% ipython --no-banner

In [1]: import numpy as np

In [2]: from numpy import linalg as LA

In [3]: np.set_printoptions(precision=1, suppress=True, linewidth=140)

In [4]: tidy = lambda a: np.round(a, 1) + 0

In [5]: arr = np.array([[0, 1, 0, 1, -1, -1],
   ...:     [-1, -3, 0, -1, 3, 3],
   ...:     [-1, 3, -1, 0, 0, -1],
   ...:     [-2, -1, 2, -3, -2, 1],
   ...:     [0, 2, 1, 0, 0, -2],
   ...:     [3, 0, 3, 2, -1, 1]])

In [6]: arr
Out[6]: 
array([[ 0,  1,  0,  1, -1, -1],
       [-1, -3,  0, -1,  3,  3],
       [-1,  3, -1,  0,  0, -1],
       [-2, -1,  2, -3, -2,  1],
       [ 0,  2,  1,  0,  0, -2],
       [ 3,  0,  3,  2, -1,  1]])

In [7]: rng = np.random.default_rng(398)

In [8]: z = rng.permutation(6)

In [9]: z
Out[9]: array([1, 0, 5, 3, 4, 2])

In [10]: M2 = arr[z][:, z]

In [11]: print(M2)
[[-3 -1  3 -1  3  0]
 [ 1  0 -1  1 -1  0]
 [ 0  3  1  2 -1  3]
 [-1 -2  1 -3 -2  2]
 [ 2  0 -2  0  0  1]
 [ 3 -1 -1  0  0 -1]]

In [12]: LA.matrix_power(arr, 4)
Out[12]: 
array([[-124,  -30,   -1,  -95,  -28,   29],
       [ 293,    8,   52,  197,   71,  -36],
       [-329, -128, -121, -237,   69,  140],
       [ 119,  173,  -43,  137,  -35,  -99],
       [ -85,   64,   -3,  -48,  -52,  -52],
       [ 189,  115,  142,  133, -107, -108]])

In [13]: (arr + arr.T) / 2
Out[13]: 
array([[ 0. ,  0. , -0.5, -0.5, -0.5,  1. ],
       [ 0. , -3. ,  1.5, -1. ,  2.5,  1.5],
       [-0.5,  1.5, -1. ,  1. ,  0.5,  1. ],
       [-0.5, -1. ,  1. , -3. , -1. ,  1.5],
       [-0.5,  2.5,  0.5, -1. ,  0. , -1.5],
       [ 1. ,  1.5,  1. ,  1.5, -1.5,  1. ]])

In [14]: (arr - arr.T) / 2
Out[14]: 
array([[ 0. ,  1. ,  0.5,  1.5, -0.5, -2. ],
       [-1. ,  0. , -1.5,  0. ,  0.5,  1.5],
       [-0.5,  1.5,  0. , -1. , -0.5, -2. ],
       [-1.5,  0. ,  1. ,  0. , -1. , -0.5],
       [ 0.5, -0.5,  0.5,  1. ,  0. , -0.5],
       [ 2. , -1.5,  2. ,  0.5,  0.5,  0. ]])

In [15]: print(np.trace(arr))
-6
